>>> import numpy as np
>>> np.set_printoptions(suppress=True, linewidth=100)
>>> m1 = np.array([[1, -3, 3, -1, 2, 1, 2, 3],
...     [0, 3, -2, 0, -1, -1, 1, -2],
...     [0, 0, 0, -3, 2, 2, -1, -1],
...     [0, 0, 0, 0, 3, -3, -3, -1],
...     [0, 0, 0, 0, 3, 1, 0, 1],
...     [0, 0, 0, 0, 0, -3, 0, 3],
...     [0, 0, 0, 0, 0, 0, 2, 0],
...     [0, 0, 0, 0, 0, 0, 0, 2]])
>>> m1
array([[ 1, -3,  3, -1,  2,  1,  2,  3],
       [ 0,  3, -2,  0, -1, -1,  1, -2],
       [ 0,  0,  0, -3,  2,  2, -1, -1],
       [ 0,  0,  0,  0,  3, -3, -3, -1],
       [ 0,  0,  0,  0,  3,  1,  0,  1],
       [ 0,  0,  0,  0,  0, -3,  0,  3],
       [ 0,  0,  0,  0,  0,  0,  2,  0],
       [ 0,  0,  0,  0,  0,  0,  0,  2]])
>>> rank = np.linalg.matrix_rank(m1)
>>> rank
np.int64(7)
>>> null = np.linalg.svd(m1)[2][rank:].T
>>> np.round(null[:, 0] / null[np.abs(null[:, 0]).round(6).argmax(), 0], 2) + 0
array([ 1.  , -0.67, -1.  ,  0.  ,  0.  ,  0.  ,  0.  ,  0.  ])
>>> [int(np.linalg.matrix_rank(m1[:i])) for i in range(1, len(m1) + 1)]
[1, 2, 3, 4, 5, 6, 7, 7]
>>> np.allclose(m1 @ null, 0)
True
>>> [int(np.linalg.matrix_rank(m1[:, :j + 1])) for j in range(8)]
[1, 2, 2, 3, 4, 5, 6, 7]
>>> np.round(null @ null.T, 2) + 0
array([[ 0.41, -0.27, -0.41,  0.  ,  0.  ,  0.  ,  0.  ,  0.  ],
       [-0.27,  0.18,  0.27,  0.  ,  0.  ,  0.  ,  0.  ,  0.  ],
       [-0.41,  0.27,  0.41,  0.  ,  0.  ,  0.  ,  0.  ,  0.  ],
       [ 0.  ,  0.  ,  0.  ,  0.  ,  0.  ,  0.  ,  0.  ,  0.  ],
       [ 0.  ,  0.  ,  0.  ,  0.  ,  0.  ,  0.  ,  0.  ,  0.  ],
       [ 0.  ,  0.  ,  0.  ,  0.  ,  0.  ,  0.  ,  0.  ,  0.  ],
       [ 0.  ,  0.  ,  0.  ,  0.  ,  0.  ,  0.  ,  0.  ,  0.  ],
       [ 0.  ,  0.  ,  0.  ,  0.  ,  0.  ,  0.  ,  0.  ,  0.  ]])
>>> [int(np.linalg.matrix_rank(np.delete(m1, i, axis=0))) for i in range(8)]
[6, 6, 6, 7, 7, 7, 7, 7]
>>> rng = np.random.default_rng(755817)
>>> A2 = m1 + rng.integers(-2, 3, (8, 7)) @ rng.integers(-2, 3, (7, 8))
>>> A2
array([[  1,  -2,   3,  -8,  -1,   1,   4,  -3],
       [  4,   9,  -9, -14,   9,  -5,  11,  -6],
       [  4,   2,   9,   2,  -6,   6,  -6,   4],
       [ -5,   0,   4,   1,   1,  -3,  -7,  -5],
       [  3,   5,   3,   0,   0,   3,   2,   5],
       [ -5,  -3,   3,  -1,  -2,  -3,  -3,   3],
       [  3,  -3,   8,   8,  -6,   5,  -3,   8],
       [  5,   9,  -1, -13,   9,  -1,  10,  -2]])
>>> np.linalg.matrix_rank(A2 - m1, tol=1e-8)
np.int64(7)
>>> A2 - m1
array([[  0,   1,   0,  -7,  -3,   0,   2,  -6],
       [  4,   6,  -7, -14,  10,  -4,  10,  -4],
       [  4,   2,   9,   5,  -8,   4,  -5,   5],
       [ -5,   0,   4,   1,  -2,   0,  -4,  -4],
       [  3,   5,   3,   0,  -3,   2,   2,   4],
       [ -5,  -3,   3,  -1,  -2,   0,  -3,   0],
       [  3,  -3,   8,   8,  -6,   5,  -5,   8],
       [  5,   9,  -1, -13,   9,  -1,  10,  -4]])
>>> np.prod(np.diag(m1)), round(np.linalg.det(m1), 2)
(np.int64(0), np.float64(0.0))
>>> np.round(np.sort(np.linalg.eigvals(m1)), 2)
array([-3.,  0.,  0.,  1.,  2.,  2.,  3.,  3.])
>>> m1 @ m1
array([[  1, -12,   9, -10,  14,  12,   3,  18],
       [  0,   9,  -6,   6, -10,  -5,   7, -12],
       [  0,   0,   0,   0,  -3,   5,   7,   9],
       [  0,   0,   0,   0,   9,  12,  -6,  -8],
       [  0,   0,   0,   0,   9,   0,   0,   8],
       [  0,   0,   0,   0,   0,   9,   0,  -3],
       [  0,   0,   0,   0,   0,   0,   4,   0],
       [  0,   0,   0,   0,   0,   0,   0,   4]])
>>> np.round(np.linalg.norm(m1) ** 2 / np.linalg.norm(m1, 2) ** 2, 2)
np.float64(2.41)
>>> np.linalg.norm(m1, axis=1).argmax()
np.int64(0)
>>> round(np.linalg.norm(m1, 1), 2), round(float(np.linalg.norm(m1, np.inf)), 2)
(np.float64(13.0), 16.0)
>>> round(float(np.linalg.norm(m1, "nuc")), 2)
26.96
>>> np.round(np.linalg.norm(m1, 2), 2)
np.float64(7.68)
>>> A2 = np.array([[9, -9, 8],
...     [-2, 3, -2],
...     [1, 3, -3],
...     [9, 7, 1],
...     [-1, -2, 0],
...     [3, -6, -1],
...     [-2, 1, -9],
...     [-1, -9, -9]])
>>> np.einsum("ij->j", m1)
array([ 1,  0,  1, -4,  9, -3,  1,  5])
>>> np.einsum("ik,kj->ji", m1, A2)
array([[  3, -10, -20,  -5,  -1, -12,  -4,  -2],
       [-51,  30, -29,  18, -21,  -9,   2, -18],
       [-42,  10,  13,  39, -10, -24, -18, -18]])
>>> np.linalg.matrix_rank(np.vstack([m1, A2.T]))
np.int64(8)
>>> A2.T @ m1.T
array([[  3, -10, -20,  -5,  -1, -12,  -4,  -2],
       [-51,  30, -29,  18, -21,  -9,   2, -18],
       [-42,  10,  13,  39, -10, -24, -18, -18]])
>>> np.einsum("ij,ij->i", m1, m1)
array([38, 20, 19, 28, 11, 18,  4,  4])
>>> F = np.loadtxt("dump.csv", delimiter=",")
>>> F
array([[-2., -2., -2., -2.],
       [-2., -4., -4., -4.],
       [-2., -4., -6., -6.],
       [-2., -4., -6., -8.]])
>>> round(np.linalg.eigvalsh(F).min(), 2)
np.float64(-16.58)
>>> np.all(np.linalg.eigvalsh(F) > 0)
np.False_
>>> [round(float(np.linalg.det(F[:i, :i])), 2) + 0 for i in range(1, 5)]
[-2.0, 4.0, -8.0, 16.0]
>>> round(np.linalg.det(2 * F), 2), round(np.linalg.det(F), 2)
(np.float64(256.0), np.float64(16.0))
>>> np.einsum("ii->", F)
np.float64(-20.0)
>>> labels = rng.permutation(4)
>>> labels
array([3, 2, 0, 1])
>>> A2 = F[labels][:, labels]
>>> np.allclose(A2, F)
False
>>> np.round(np.sort(np.abs(np.linalg.eigvals(A2))), 2)
array([ 0.57,  0.85,  2.  , 16.58])
>>> np.round(np.linalg.det(A2), 2), np.round(np.linalg.det(F[labels]), 2)
(np.float64(16.0), np.float64(-16.0))
>>> evals, evecs = np.linalg.eig(F)
>>> np.round(np.sort(np.linalg.eigvals(np.linalg.inv(F))), 2)
array([-1.77, -1.17, -0.5 , -0.06])
>>> np.round(F @ evecs[:, 0] - evals[0] * evecs[:, 0], 2) + 0
array([0., 0., 0., 0.])
>>> np.round(np.sort(np.linalg.eigvals(F.T)), 2)
array([-16.58,  -2.  ,  -0.85,  -0.57])
>>> evals, evecs = np.linalg.eigh(F)
>>> vec = np.array([-1, -3, -2, -3])
>>> np.round(np.linalg.eigvalsh(F[1:, 1:]), 2)
array([-15.78,  -1.57,  -0.65])
>>> np.abs(F).sum(axis=1).max(), round(np.abs(evals).max(), 2)
(np.float64(20.0), np.float64(16.58))
>>> feats = np.load("mat.npy")
>>> feats
array([[ 2,  2,  2,  2,  2,  2],
       [ 2, -1,  2, -1,  2, -1],
       [-2, -1, -2, -1, -2, -1],
       [ 2,  2,  2,  2,  2,  2],
       [ 2, -1,  2, -1,  2, -1],
       [-2, -1, -2, -1, -2, -1]])
>>> # rows 0 and 3 are equal
>>> W1 = np.array([[-1, -1], [1, 1], [-2, 1], [-2, -1], [-1, 0], [-1, 2]])
>>> coef = np.array([4, 9])
>>> H = np.maximum(feats @ W1 + coef, 0)
>>> np.round((H > 0).mean(axis=0), 2)
array([0.33, 1.  ])
>>> H
array([[ 0, 13],
       [ 0,  7],
       [14,  7],
       [ 0, 13],
       [ 0,  7],
       [14,  7]])
>>> basis = np.array([[3, -3, -2], [-1, -1, 0]])
>>> H @ basis
array([[-13, -13,   0],
       [ -7,  -7,   0],
       [ 35, -49, -28],
       [-13, -13,   0],
       [ -7,  -7,   0],
       [ 35, -49, -28]])
>>> vec = np.array([-2, -1, 2, -1, 1, -3])
>>> np.linalg.norm(feats @ vec) <= np.linalg.norm(feats, 2) * np.linalg.norm(vec) + 1e-9
np.True_
>>> feats @ (2 * vec)
array([-16,  14,   6, -16,  14,   6])
>>> feats @ vec
array([-8,  7,  3, -8,  7,  3])
>>> feats @ np.ones(6)
array([12.,  3., -9., 12.,  3., -9.])
>>> np.round(feats @ np.linalg.pinv(feats) @ feats, 2)
array([[ 2.,  2.,  2.,  2.,  2.,  2.],
       [ 2., -1.,  2., -1.,  2., -1.],
       [-2., -1., -2., -1., -2., -1.],
       [ 2.,  2.,  2.,  2.,  2.,  2.],
       [ 2., -1.,  2., -1.,  2., -1.],
       [-2., -1., -2., -1., -2., -1.]])
>>> np.allclose(feats[:-1].T @ np.linalg.lstsq(feats[:-1].T, feats[-1])[0], feats[-1])
True
>>> np.linalg.lstsq(feats[:-1].T, feats[-1])[2]
np.int32(2)
>>> rank = np.linalg.matrix_rank(feats)
>>> rank
np.int64(2)
>>> null = np.linalg.svd(feats)[2][rank:].T
>>> np.round(feats @ null, 2) + 0
array([[0., 0., 0., 0.],
       [0., 0., 0., 0.],
       [0., 0., 0., 0.],
       [0., 0., 0., 0.],
       [0., 0., 0., 0.],
       [0., 0., 0., 0.]])
>>> null.shape
(6, 4)
>>> [int(np.linalg.matrix_rank(np.delete(feats, i, axis=0))) for i in range(6)]
[2, 2, 2, 2, 2, 2]
>>> q, _ = np.linalg.qr(np.array([[-0.1, 2.0, 1.4], [1.4, -0.7, -0.4], [0.9, -1.4, -0.3]]))
>>> E = q[:, :3]
>>> E.round(2)
array([[-0.06, -0.92,  0.38],
       [ 0.84, -0.25, -0.48],
       [ 0.54,  0.29,  0.79]])
>>> vec = np.array([1, 2, 3])
>>> target = E @ vec
>>> coef, lr = np.zeros(3), 1 / np.linalg.norm(E, 2) ** 2
>>> for i in range(40):
...     coef -= lr * E.T @ (E @ coef - target)
...     if i % 10 == 0: print(i, round(np.linalg.norm(E @ coef - target), 2))
... 
0 0.0
10 0.0
20 0.0
30 0.0
>>> round(np.linalg.cond(E), 2)
np.float64(1.0)
>>> np.round(E @ E, 2)
array([[-0.56,  0.4 ,  0.72],
       [-0.52, -0.85,  0.07],
       [ 0.64, -0.34,  0.69]])
>>> np.round((E - E.T) / 2, 2)
array([[ 0.  , -0.88, -0.08],
       [ 0.88,  0.  , -0.39],
       [ 0.08,  0.39,  0.  ]])
>>> r0 = np.array([-2, 1, 1])
>>> np.round(np.convolve(E[0], r0), 2)
array([ 0.12,  1.78, -1.75, -0.54,  0.38])
>>> np.round(np.polyval(r0, E[0]), 2)
array([ 0.93, -1.62,  1.09])
>>> np.round(np.correlate(E[0], E[1], "full"), 2) + 0
array([ 0.03,  0.46,  0.  , -0.87,  0.32])
>>> np.linalg.norm(E, axis=1).argmax()
np.int64(2)
>>> round(float(np.linalg.norm(E) ** 2 / np.linalg.norm(E, 2) ** 2), 2)
3.0
>>> np.round(np.linalg.norm(E, 2), 2)
np.float64(1.0)
>>> round(np.linalg.norm(E[2], 1), 2), round(np.linalg.norm(E[2], np.inf), 2)
(np.float64(1.62), np.float64(0.79))
>>> round(float(E[2] @ E[1]), 2)
-0.0
>>> np.round(np.linalg.norm(E, "nuc"), 2)
np.float64(3.0)
>>> np.round(np.linalg.norm(E, axis=0), 2)
array([1., 1., 1.])
>>> round(float(np.linalg.norm(E[2] - E[1])), 2)
1.41
